$ ipython --no-banner

In [1]: import numpy as np

In [2]: from numpy import linalg as LA

In [3]: np.set_printoptions(precision=4, suppress=True, linewidth=200, sign=" ")

In [4]: mat = np.loadtxt("layer2.csv", delimiter=",")

In [5]: mat
Out[5]: 
array([[-3.,  1.,  0.,  0.],
       [ 0., -3.,  1.,  0.],
       [ 0.,  0., -3.,  1.],
       [ 0.,  0.,  0., -3.]])

In [6]: LA.eigvals(mat)
Out[6]: array([-3., -3., -3., -3.])

In [7]: round(LA.det(mat.T), 4)
Out[7]: np.float64(81.0)

In [8]: mat @ mat
Out[8]: 
array([[ 9., -6.,  1.,  0.],
       [ 0.,  9., -6.,  1.],
       [ 0.,  0.,  9., -6.],
       [ 0.,  0.,  0.,  9.]])

In [9]: mat.inv()
AttributeError: 'numpy.ndarray' object has no attribute 'inv'


In [10]: Y = np.array([[-3, 1], [2, -2]])

In [11]: C = np.kron(Y, mat)

In [12]: np.round(LA.norm(C, 2), 4), np.round(LA.norm(Y, 2) * LA.norm(mat, 2), 4)
Out[12]: (np.float64(15.8578), np.float64(15.8578))

In [13]: C
Out[13]: 
array([[ 9., -3., -0., -0., -3.,  1.,  0.,  0.],
       [-0.,  9., -3., -0.,  0., -3.,  1.,  0.],
       [-0., -0.,  9., -3.,  0.,  0., -3.,  1.],
       [-0., -0., -0.,  9.,  0.,  0.,  0., -3.],
       [-6.,  2.,  0.,  0.,  6., -2., -0., -0.],
       [ 0., -6.,  2.,  0., -0.,  6., -2., -0.],
       [ 0.,  0., -6.,  2., -0., -0.,  6., -2.],
       [ 0.,  0.,  0., -6., -0., -0., -0.,  6.]])

In [14]: evals, V = LA.eig(mat)

In [15]: evals
Out[15]: array([-3., -3., -3., -3.])

In [16]: np.sort(LA.eigvals(LA.inv(mat)))
Out[16]: array([-0.3333, -0.3333, -0.3333, -0.3333])

In [17]: np.prod(evals)
Out[17]: np.float64(81.0)
